% python3 -q
>>> import numpy as np
>>> import numpy.linalg as la
>>> np.set_printoptions(precision=2, suppress=True, linewidth=140, legacy="1.25")
>>> W0 = np.load("run16.npy")
>>> print(W0)
[[-0.4   2.26  1.22 -1.77]
 [-0.67  0.56  0.33  0.91]
 [ 0.57 -2.2  -1.23  1.3 ]
 [-1.77  4.65  0.86 -1.22]]
>>> rk = la.matrix_rank(W0)
>>> print(rk)
3
>>> ns = la.svd(W0)[2][rk:].T
>>> print(la.matrix_rank(W0.T @ W0), la.matrix_rank(W0 @ W0.T))
3 3
>>> print(np.round(ns @ ns.T, 2) + 0)
[[0.71 0.34 0.03 0.3 ]
 [0.34 0.16 0.02 0.14]
 [0.03 0.02 0.   0.01]
 [0.3  0.14 0.01 0.13]]
>>> print(np.round(W0 @ ns, 2) + 0)
[[0.]
 [0.]
 [0.]
 [0.]]
>>> print(ns[:, 0] / ns[np.abs(ns[:, 0]).round(6).argmax(), 0])
[1.   0.48 0.05 0.42]
>>> print([int(la.matrix_rank(W0[:, :j + 1])) for j in range(4)])
[1, 2, 3, 3]
>>> print([int(la.matrix_rank(W0[:i])) for i in range(1, len(W0) + 1)])
[1, 2, 3, 3]
>>> print(np.allclose(W0 @ W0.T, W0.T @ W0))
False
>>> print((W0 + W0.T) / 2)
[[-0.4   0.79  0.9  -1.77]
 [ 0.79  0.56 -0.94  2.78]
 [ 0.9  -0.94 -1.23  1.08]
 [-1.77  2.78  1.08 -1.22]]
>>> W0.inv()
Traceback (most recent call last):
  File "<python-input-16>", line 1, in <module>
    W0.inv()
    ^^^^^^
AttributeError: 'numpy.ndarray' object has no attribute 'inv'
>>> print(round(np.abs(la.eigvals(W0)).max(), 2))
3.53
>>> print(np.trace(W0))
-2.29
>>> data = np.loadtxt("case4.csv", delimiter=",")
>>> print(data)
[[1.   0.9  0.81 0.73]
 [0.9  1.   0.9  0.81]
 [0.81 0.9  1.   0.9 ]
 [0.73 0.81 0.9  1.  ]]
>>> low = la.cholesky(data)
>>> print(la.eigvalsh(data).min() > 0)
True
>>> print(np.diag(low) ** 2)
[1.   0.19 0.19 0.19]
>>> print(low)
[[1.   0.   0.   0.  ]
 [0.9  0.44 0.   0.  ]
 [0.81 0.39 0.44 0.  ]
 [0.73 0.35 0.39 0.44]]
>>> print(low @ low.T)
[[1.   0.9  0.81 0.73]
 [0.9  1.   0.9  0.81]
 [0.81 0.9  1.   0.9 ]
 [0.73 0.81 0.9  1.  ]]
>>> arr = np.tril(np.array([[0, 1, 0], [1, 0, 1], [1, 0, 1]]), -1) + np.eye(3, dtype=int)
>>> print(arr)
[[1 0 0]
 [1 1 0]
 [1 0 1]]
>>> A2 = np.array([[-5, -6], [5, 9]])
>>> C = np.kron(A2, arr)
>>> print(C.shape)
(6, 6)
>>> print(C)
[[-5  0  0 -6  0  0]
 [-5 -5  0 -6 -6  0]
 [-5  0 -5 -6  0 -6]
 [ 5  0  0  9  0  0]
 [ 5  5  0  9  9  0]
 [ 5  0  5  9  0  9]]
>>> x = np.array([1, 2, 2])
>>> h = np.maximum(arr @ x, 0)
>>> print(np.maximum(arr @ x, 0) - np.maximum(-arr @ x, 0))
[1 3 3]
>>> print(np.flatnonzero(h > 1e-9))
[0 1 2]
>>> print(arr.T @ h)
[7 3 3]
>>> print(np.tanh(arr @ x))
[0.76 1.   1.  ]
>>> print(round(la.eigvals(arr).sum().real, 2))
3.0
>>> print(np.einsum("ii->", arr))
3
>>> print(np.einsum("ij,ji->", arr, arr))
3
>>> print(round(la.det(2 * arr), 2), round(float(la.det(arr)), 2))
8.0 1.0
>>> print(la.eigvals(arr))
[1. 1. 1.]
>>> print(np.poly(arr))
[ 1. -3.  3. -1.]
>>> print(round(la.det(arr.T), 2))
1.0
>>> print(np.abs(arr).max())
1
>>> print(np.count_nonzero(arr))
5
>>> print(arr.sum(axis=1))
[1 2 2]
>>> print(np.diff(arr, axis=0))
[[ 0  1  0]
 [ 0 -1  1]]
>>> F = np.load("layer4.npy")
>>> print(F)
[[ 0.97  0.14  0.12]
 [ 0.14  0.44 -0.48]
 [ 0.12 -0.48  0.6 ]]
>>> rk = la.matrix_rank(F)
>>> print(rk)
2
>>> ns = la.svd(F)[2][rk:].T
>>> print(ns[:, 0] / ns[np.abs(ns[:, 0]).round(6).argmax(), 0])
[-0.25  1.    0.85]
>>> mat = np.loadtxt("m.csv", delimiter=",")
>>> print(mat)
[[2. 2. 3. 0.]
 [2. 2. 2. 3.]
 [3. 2. 2. 2.]
 [0. 3. 2. 2.]]
>>> u = np.array([-1, -2])
>>> print(np.polyval(u, mat[0]))
[-4. -4. -5. -2.]
>>> print(np.array([np.convolve(row, u, "same") for row in mat]))
[[-2. -6. -7. -6.]
 [-2. -6. -6. -7.]
 [-3. -8. -6. -6.]
 [ 0. -3. -8. -6.]]
>>> print(np.correlate(mat[0], mat[3], "full"))
[ 4.  8. 16. 12.  9.  0.  0.]
>>> x = np.array([3, -3, 3, 0])
>>> target = mat @ x
>>> c, lr = np.zeros(4), 1 / la.norm(mat, 2) ** 2
>>> for i in range(40):
...     c -= lr * mat.T @ (mat @ c - target)
...     if i % 10 == 0: print(i, round(la.norm(mat @ c - target), 2))
... 
0 8.61
10 3.71
20 1.9
30 1.34
>>> print(round(float(la.cond(mat)), 2))
19.55
>>> print(np.einsum("ij,ji->", mat, mat))
76.0
>>> print(np.einsum("ii->", mat))
8.0
>>> print(np.round(la.det(mat.T), 2))
17.0
>>> print(np.kron(np.eye(2, dtype=int), mat))
[[2. 2. 3. 0. 0. 0. 0. 0.]
 [2. 2. 2. 3. 0. 0. 0. 0.]
 [3. 2. 2. 2. 0. 0. 0. 0.]
 [0. 3. 2. 2. 0. 0. 0. 0.]
 [0. 0. 0. 0. 2. 2. 3. 0.]
 [0. 0. 0. 0. 2. 2. 2. 3.]
 [0. 0. 0. 0. 3. 2. 2. 2.]
 [0. 0. 0. 0. 0. 3. 2. 2.]]
>>> print(la.eigvals(mat))
[ 8.1   2.41 -2.1  -0.41]
>>> print(np.round(la.det(mat[::-1]), 2))
17.0
>>> evals, V = la.eigh(mat)
>>> x = np.array([-1, 0, 0, 0])
>>> print((np.sign(V[:, -1].round(6)) == np.sign(V[0, -1].round(6))).astype(int))
[1 1 1 1]
>>> print(x @ mat @ x / (x @ x), round(evals[0], 2), round(evals[-1], 2))
2.0 -2.1 8.1
>>> print(x @ mat @ x)
2.0
>>> Q, r_ = la.qr(mat)
>>> print(np.round(np.trace(Q @ Q.T), 2))
4.0
>>> print(np.round(Q.T @ Q, 2) + 0)
[[1. 0. 0. 0.]
 [0. 1. 0. 0.]
 [0. 0. 1. 0.]
 [0. 0. 0. 1.]]
>>> print(np.abs(np.diag(r_)))
[4.12 3.08 1.01 1.32]
>>> print(np.allclose(r_.T @ r_, mat.T @ mat))
True
>>> print(r_)
[[-4.12 -3.4  -3.88 -2.91]
 [ 0.   -3.08 -2.22 -1.99]
 [ 0.    0.    1.01 -1.68]
 [ 0.    0.    0.   -1.32]]
>>> print(round(abs(r_[0, 0]), 2), round(float(la.norm(mat[:, 0])), 2))
4.12 4.12
>>> feats = np.load("sample11.npy")
>>> print(feats)
[[-7  5  0 -3]
 [-4 -8  0 -5]
 [ 0  0  3  0]
 [ 6  6  0  2]]
>>> rng = np.random.default_rng(921)
>>> z = rng.permutation(4)
>>> A2 = feats[:, z] * rng.choice([-1, 1], 4)
>>> print(A2)
[[ 3  7 -5  0]
 [ 5  4  8  0]
 [ 0  0  0 -3]
 [-2 -6 -6  0]]
>>> U, _, VT = la.svd(feats.T @ A2)
>>> print(z)
[3 0 1 2]
>>> print(np.round(la.lstsq(feats, A2)[0], 2) + 0)
[[ 0. -1.  0.  0.]
 [ 0.  0. -1.  0.]
 [ 0.  0.  0. -1.]
 [-1.  0.  0.  0.]]
>>> print(np.round(U @ VT, 2) + 0)
[[ 0. -1.  0.  0.]
 [ 0.  0. -1.  0.]
 [ 0.  0.  0. -1.]
 [-1.  0.  0.  0.]]
>>> z = rng.permutation(4)
>>> print(z)
[2 1 0 3]
>>> A2 = feats[z][:, z]
>>> print(np.allclose(A2, feats))
False
>>> print(round(float(la.det(A2)), 2), np.round(la.det(feats[z]), 2))
-840.0 840.0
>>> print(A2)
[[ 3  0  0  0]
 [ 0 -8 -4 -5]
 [ 0  5 -7 -3]
 [ 0  6  6  2]]
>>> print(np.diag(A2))
[ 3 -8 -7  2]
>>> K = np.load("dump.npy")
>>> print(K)
[[ 0  1  0  1  0  1]
 [-2  0 -2  0 -2  0]
 [-3  1 -3  1 -3  1]
 [ 0  1  0  1  0  1]
 [-2  0 -2  0 -2  0]
 [-3  1 -3  1 -3  1]]
>>> proj = np.triu(np.array([[1, 1, 0], [-1, -1, 2], [2, 2, 1]]), 1) + np.eye(3)
>>> A2 = proj @ arr @ la.inv(proj)
>>> print(proj @ arr - arr @ proj)
[[ 1.  0.  0.]
 [ 2. -1.  0.]
 [ 0. -1.  0.]]
>>> print(K.reshape(-1, 2))
[[ 0  1]
 [ 0  1]
 [ 0  1]
 [-2  0]
 [-2  0]
 [-2  0]
 [-3  1]
 [-3  1]
 [-3  1]
 [ 0  1]
 [ 0  1]
 [ 0  1]
 [-2  0]
 [-2  0]
 [-2  0]
 [-3  1]
 [-3  1]
 [-3  1]]
>>> print(K.reshape(2, -1))
[[ 0  1  0  1  0  1 -2  0 -2  0 -2  0 -3  1 -3  1 -3  1]
 [ 0  1  0  1  0  1 -2  0 -2  0 -2  0 -3  1 -3  1 -3  1]]
>>> blk = K.reshape(6, 2, -1)
>>> print(blk.sum(axis=1))
[[ 1  1  1]
 [-2 -2 -2]
 [-2 -2 -2]
 [ 1  1  1]
 [-2 -2 -2]
 [-2 -2 -2]]
>>> print(blk.transpose(1, 0, 2))
[[[ 0  1  0]
  [-2  0 -2]
  [-3  1 -3]
  [ 0  1  0]
  [-2  0 -2]
  [-3  1 -3]]

 [[ 1  0  1]
  [ 0 -2  0]
  [ 1 -3  1]
  [ 1  0  1]
  [ 0 -2  0]
  [ 1 -3  1]]]
>>> print(blk.shape)
(6, 2, 3)
>>> print(np.swapaxes(blk, 1, 2)[4])
[[-2  0]
 [ 0 -2]
 [-2  0]]
>>> print(blk[:, 0])
[[ 0  1  0]
 [-2  0 -2]
 [-3  1 -3]
 [ 0  1  0]
 [-2  0 -2]
 [-3  1 -3]]
>>> M = np.load("x.npy")
>>> print(M)
[[0 1 3 1]
 [0 0 1 2]
 [0 0 0 3]
 [0 0 0 0]]
>>> rk = la.matrix_rank(M)
>>> print(rk)
3
>>> ns = la.svd(M)[2][rk:].T
>>> print(M @ ns)
[[0.]
 [0.]
 [0.]
 [0.]]
>>> print(la.matrix_rank(M.T @ M), la.matrix_rank(M @ M.T))
3 3
>>> print(ns @ ns.T)
[[1. 0. 0. 0.]
 [0. 0. 0. 0.]
 [0. 0. 0. 0.]
 [0. 0. 0. 0.]]
>>> print([int(la.matrix_rank(np.delete(M, i, axis=0))) for i in range(4)])
[2, 2, 2, 3]
>>> print(ns[:, 0] / ns[np.abs(ns[:, 0]).round(6).argmax(), 0])
[1. 0. 0. 0.]
>>> print([int(la.matrix_rank(M[:i])) for i in range(1, len(M) + 1)])
[1, 2, 3, 3]
>>> print(np.allclose(M @ ns, 0))
True
>>> print(np.sort(la.eigvals(M)))
[0. 0. 0. 0.]
>>> print(la.matrix_rank(M - M[0, 0] * np.eye(4)))
3
>>> print(la.matrix_power(M - np.diag(np.diag(M)), 4))
[[0 0 0 0]
 [0 0 0 0]
 [0 0 0 0]
 [0 0 0 0]]
>>> print(np.prod(np.diag(M)), round(la.det(M), 2))
0 0.0
>>> U, s, VT = la.svd(M)
>>> print(s)
[4.22 2.68 0.27 0.  ]
>>> print(np.argmax(s[:-1] / (s[1:] + 1e-6)) + 1)
3
>>> A2 = U[:, :3] @ np.diag(s[:3]) @ VT[:3]
>>> print(A2.round(2) + 0)
[[0. 1. 3. 1.]
 [0. 0. 1. 2.]
 [0. 0. 0. 3.]
 [0. 0. 0. 0.]]
>>> print(np.round(np.abs(M - A2).max(), 2))
0.0
>>> print(la.matrix_rank(A2))
3
